$ python3 -q
>>> import numpy as np
>>> from numpy import linalg as LA
>>> np.set_printoptions(suppress=True, linewidth=140)
>>> rd = lambda a: np.round(a, 2) + 0
>>> feats = np.array([[-0.6, 0.1, -1.92],
...     [0.06, -0.76, -0.04],
...     [0.98, -1.48, -1.37],
...     [-0.31, 0.9, 1.22],
...     [-2.0, 1.75, -0.17],
...     [0.69, 1.2, 0.96],
...     [-0.47, -0.55, -1.68],
...     [0.36, 2.77, 0.38],
...     [-0.24, 3.62, 3.69],
...     [-0.24, 2.9, 1.75],
...     [-0.42, -4.47, 2.12]])
>>> U, sv, Vt = LA.svd(feats, full_matrices=False)
>>> print(rd(U.T @ U))
[[1. 0. 0.]
 [0. 1. 0.]
 [0. 0. 1.]]
>>> print(U.shape, sv.shape, Vt.shape)
(11, 3) (3,) (3, 3)
>>> print(rd(np.abs(Vt[0])))
[0.05 0.91 0.42]
>>> print(rd(Vt @ Vt.T))
[[1. 0. 0.]
 [0. 1. 0.]
 [0. 0. 1.]]
>>> print(rd(np.sqrt((sv ** 2).sum())), rd(LA.norm(feats)))
9.81 9.81
>>> print(rd(U.T @ feats @ Vt.T))
[[8.03 0.   0.  ]
 [0.   5.04 0.  ]
 [0.   0.   2.52]]
>>> d = LA.norm(feats[:, None] - feats[None], axis=-1)
>>> print(LA.matrix_rank(d ** 2))
5
>>> print(rd(LA.norm(feats - feats.mean(axis=0), axis=1)))
[2.44 1.42 2.97 0.86 2.25 1.22 2.41 2.3  4.47 2.69 5.29]
>>> cen = feats - feats.mean(axis=0)
>>> evecs = LA.svd(cen)[2][:2]
>>> A2 = cen - cen @ evecs.T @ evecs
>>> print(rd(LA.norm(A2) / LA.norm(cen)))
0.26
>>> print(LA.norm(A2, axis=1).round(6).argmax())
4
>>> print(rd(A2.std(axis=0)))
[0.74 0.03 0.02]
>>> A2 = np.array([[-6, -1, -4], [-9, 5, 7], [3, 8, -7]])
>>> W0 = np.triu(A2)
>>> print(W0)
[[-6 -1 -4]
 [ 0  5  7]
 [ 0  0 -7]]
>>> vec = np.array([-2, 1, 3])
>>> target = W0 @ vec
>>> print(target)
[ -1  26 -21]
>>> print(rd(LA.solve(W0, W0[:, 2])))
[0. 0. 1.]
>>> print(rd(LA.solve(W0.T, W0[1])))
[0. 1. 0.]
>>> print(rd(LA.solve(W0, 5 * target)))
[-10.   5.  15.]
>>> ev, evecs = LA.eig(W0)
>>> print(rd(np.sort(LA.eigvals(W0 @ W0))))
[25. 36. 49.]
>>> print(rd(np.sort(LA.eigvals(W0.T))))
[-7. -6.  5.]
>>> print(np.prod(ev))
210.0
>>> print(ev)
[-6.  5. -7.]
>>> K = np.loadtxt("data.csv", delimiter=",")
>>> print(rd(K))
[[ -1.8    2.76 -19.73]
 [ -5.99 -19.01  -1.65]
 [ -2.7   -0.15 -19.82]
 [ -6.   -14.1  -12.85]
 [  4.53   6.87  18.23]
 [ -1.27   4.39 -19.47]
 [  5.16   9.58  16.78]
 [  3.46   2.81  19.5 ]
 [ -3.4  -16.18  11.25]
 [  3.63   3.41  19.37]
 [  6.07  14.62  12.22]
 [ -5.15  -9.54 -16.81]
 [  0.26   8.79 -17.96]
 [  0.6    9.68 -17.49]
 [  2.67  14.68 -13.31]
 [  4.76  18.42  -6.17]
 [  4.04   4.96  18.95]
 [ -3.32  -2.3  -19.59]
 [  3.88   4.34  19.13]
 [ -5.    -8.86 -17.22]
 [ -1.     5.2  -19.29]
 [  6.25  18.24   5.31]
 [  5.45  19.07  -2.55]
 [  2.43  14.15 -13.92]
 [ -4.12 -17.47   8.81]]
>>> lab = K[:, 1] > np.median(K[:, 1])
>>> u = K[lab].mean(axis=0) - K[~lab].mean(axis=0)
>>> print(lab.astype(int))
[0 0 0 0 1 0 1 0 0 0 1 0 1 1 1 1 1 0 0 0 1 1 1 1 0]
>>> print(rd(u))
[ 5.57 17.4   2.17]
>>> print((((K - K.mean(axis=0)) @ u > 0) == lab).mean())
0.84
>>> print(np.argsort(-np.abs(u).round(6), kind="stable"))
[1 0 2]
>>> print(LA.matrix_rank(feats))
3
>>> feats[11]
Traceback (most recent call last):
  File "<python-input-44>", line 1, in <module>
    feats[11]
    ~~~~~^^^^
IndexError: index 11 is out of bounds for axis 0 with size 11
>>> print(np.unravel_index(np.abs(feats).argmax(), feats.shape))
(np.int64(10), np.int64(1))
>>> print(rd(feats.mean(axis=0)))
[-0.2   0.54  0.45]
>>> print(rd(feats.sum(axis=1)))
[-2.42 -0.74 -1.87  1.81 -0.42  2.85 -2.7   3.51  7.07  4.41 -2.77]
>>> print(rd(LA.svd(feats, compute_uv=False)))
[8.03 5.04 2.52]
>>> print(rd(K @ LA.pinv(K) @ K))
[[ -1.8    2.76 -19.73]
 [ -5.99 -19.01  -1.65]
 [ -2.7   -0.15 -19.82]
 [ -6.   -14.1  -12.85]
 [  4.53   6.87  18.23]
 [ -1.27   4.39 -19.47]
 [  5.16   9.58  16.78]
 [  3.46   2.81  19.5 ]
 [ -3.4  -16.18  11.25]
 [  3.63   3.41  19.37]
 [  6.07  14.62  12.22]
 [ -5.15  -9.54 -16.81]
 [  0.26   8.79 -17.96]
 [  0.6    9.68 -17.49]
 [  2.67  14.68 -13.31]
 [  4.76  18.42  -6.17]
 [  4.04   4.96  18.95]
 [ -3.32  -2.3  -19.59]
 [  3.88   4.34  19.13]
 [ -5.    -8.86 -17.22]
 [ -1.     5.2  -19.29]
 [  6.25  18.24   5.31]
 [  5.45  19.07  -2.55]
 [  2.43  14.15 -13.92]
 [ -4.12 -17.47   8.81]]
>>> print(np.unique(K.round(6), axis=0).shape)
(25, 3)
>>> print(LA.lstsq(K[:-1].T, K[-1])[2])
2
